$ python -q
>>> import numpy as np
>>> from numpy import linalg as LA
>>> np.set_printoptions(precision=1, suppress=True, linewidth=100, floatmode="fixed")
>>> rng = np.random.default_rng(152)
>>> th = rng.uniform(0, 2 * np.pi, 41)
>>> Q, _ = LA.qr(np.array([[1.3, 0.1],
...     [1.9, 0.2],
...     [-1.2, -1.0],
...     [-0.8, -0.4],
...     [-0.3, -0.7],
...     [0.7, 0.2],
...     [-1.1, -0.8],
...     [0.1, 0.1],
...     [0.4, 1.3],
...     [0.8, 1.2],
...     [1.1, -0.6]]))
>>> W0 = 5 * np.c_[np.cos(th), np.sin(th)] @ Q.T
>>> W0.round(1) + 0
array([[-1.3, -1.7, -1.0,  0.0, -1.3, -0.3, -0.6,  0.1,  2.6,  1.9, -2.7],
       [-0.8, -1.0, -1.5, -0.3, -1.4, -0.1, -1.1,  0.2,  2.8,  2.2, -2.3],
       [-2.1, -3.1,  1.3,  1.1,  0.0, -1.0,  1.3, -0.1,  0.3, -0.5, -2.3],
       [ 2.1,  3.0, -1.4, -1.1, -0.1,  1.0, -1.4,  0.1, -0.1,  0.6,  2.2],
       [ 2.1,  3.0, -1.4, -1.1, -0.1,  1.0, -1.3,  0.1, -0.1,  0.6,  2.2],
       [ 0.4,  0.5,  1.7,  0.5,  1.5, -0.1,  1.3, -0.2, -2.8, -2.4,  1.9],
       [-1.2, -1.8,  2.2,  1.2,  1.1, -0.8,  1.9, -0.2, -2.0, -2.2, -0.1],
       [ 0.7,  1.1, -2.2, -1.0, -1.3,  0.6, -1.8,  0.2,  2.4,  2.4, -0.6],
       [ 0.1,  0.3, -2.0, -0.8, -1.5,  0.4, -1.6,  0.2,  2.7,  2.5, -1.4],
       [ 1.8,  2.6,  0.1, -0.5,  0.9,  0.7, -0.1,  0.0, -2.0, -1.1,  2.9],
       [-1.0, -1.6,  2.2,  1.1,  1.2, -0.8,  1.9, -0.2, -2.1, -2.3,  0.1],
       [ 1.9,  2.6,  0.1, -0.5,  0.9,  0.7, -0.2,  0.0, -1.9, -1.1,  2.9],
       [ 0.5,  0.6,  1.7,  0.5,  1.5, -0.1,  1.3, -0.2, -2.8, -2.4,  2.0],
       [-0.7, -1.2,  2.2,  1.0,  1.3, -0.6,  1.8, -0.2, -2.4, -2.4,  0.5],
       [-1.5, -2.1, -0.6,  0.2, -1.2, -0.5, -0.3,  0.1,  2.4,  1.6, -2.8],
       [ 2.1,  2.9, -0.5, -0.8,  0.6,  0.9, -0.7,  0.0, -1.3, -0.5,  2.8],
       [-1.5, -2.3,  2.1,  1.2,  0.9, -0.9,  1.9, -0.2, -1.5, -1.9, -0.7],
       [ 0.0, -0.1,  2.0,  0.7,  1.5, -0.3,  1.6, -0.2, -2.7, -2.5,  1.5],
       [-1.2, -1.6, -1.0, -0.1, -1.3, -0.3, -0.7,  0.1,  2.6,  2.0, -2.6],
       [ 2.1,  3.1, -1.3, -1.1,  0.0,  1.0, -1.3,  0.1, -0.2,  0.5,  2.3],
       [-0.7, -1.1,  2.2,  1.0,  1.3, -0.6,  1.8, -0.2, -2.4, -2.4,  0.6],
       [ 0.2,  0.2,  1.8,  0.6,  1.5, -0.2,  1.4, -0.2, -2.8, -2.4,  1.7],
       [-2.1, -3.0,  1.5,  1.1,  0.1, -1.1,  1.4, -0.1,  0.0, -0.7, -2.1],
       [-2.1, -3.0,  0.8,  0.9, -0.4, -0.9,  0.8,  0.0,  1.0,  0.2, -2.7],
       [ 0.7,  1.0,  1.5,  0.3,  1.4,  0.1,  1.1, -0.2, -2.8, -2.3,  2.3],
       [ 0.7,  0.8,  1.5,  0.4,  1.5,  0.0,  1.1, -0.2, -2.8, -2.3,  2.2],
       [-2.0, -2.9,  0.4,  0.7, -0.6, -0.9,  0.6,  0.0,  1.4,  0.6, -2.8],
       [-2.1, -2.9,  0.5,  0.7, -0.6, -0.9,  0.6,  0.0,  1.3,  0.5, -2.8],
       [ 1.9,  2.7, -1.9, -1.2, -0.6,  1.0, -1.7,  0.2,  0.8,  1.4,  1.5],
       [ 0.8,  1.2, -2.2, -1.0, -1.3,  0.7, -1.8,  0.2,  2.3,  2.4, -0.5],
       [-2.1, -3.1,  1.3,  1.1,  0.0, -1.0,  1.3, -0.1,  0.3, -0.5, -2.3],
       [ 2.1,  3.1, -1.2, -1.0,  0.1,  1.0, -1.2,  0.1, -0.4,  0.4,  2.4],
       [-0.1, -0.2,  2.0,  0.8,  1.5, -0.3,  1.6, -0.2, -2.7, -2.5,  1.4],
       [-2.1, -3.0,  0.7,  0.8, -0.4, -0.9,  0.8,  0.0,  1.1,  0.2, -2.7],
       [ 1.4,  2.1, -2.2, -1.2, -1.0,  0.9, -1.9,  0.2,  1.6,  2.0,  0.6],
       [-0.5, -0.6, -1.6, -0.5, -1.5,  0.1, -1.2,  0.2,  2.8,  2.3, -2.1],
       [ 1.2,  1.8, -2.2, -1.2, -1.1,  0.8, -1.9,  0.2,  2.0,  2.2,  0.1],
       [-1.7, -2.3, -0.4,  0.3, -1.1, -0.6, -0.1,  0.1,  2.2,  1.4, -2.9],
       [ 0.5,  0.9, -2.2, -1.0, -1.4,  0.6, -1.8,  0.2,  2.5,  2.4, -0.8],
       [-1.9, -2.6,  0.0,  0.5, -0.9, -0.7,  0.2,  0.0,  1.8,  1.0, -2.9],
       [ 1.4,  1.9,  0.8, -0.1,  1.2,  0.4,  0.5, -0.1, -2.5, -1.7,  2.8]])
>>> Z = W0[[6, 0]].astype(float)
>>> for _ in range(6):
...     idx = LA.norm(W0[:, None] - Z, axis=-1).argmin(axis=1)
...     Z = np.array([W0[idx == j].mean(axis=0) for j in range(2)])
... 
>>> idx
array([1, 1, 0, 1, 1, 0, 0, 1, 1, 0, 0, 0, 0, 0, 1, 0, 0, 0, 1, 1, 0, 0, 0, 1, 0, 0, 1, 1, 1, 1, 0,
       1, 0, 1, 1, 1, 1, 1, 1, 1, 0])
>>> np.round(Z[1] - Z[0], 1) + 0
array([ 0.0,  0.2, -2.6, -1.0, -1.9,  0.4, -2.0,  0.3,  3.6,  3.2, -1.9])
>>> np.bincount(idx)
array([19, 22])
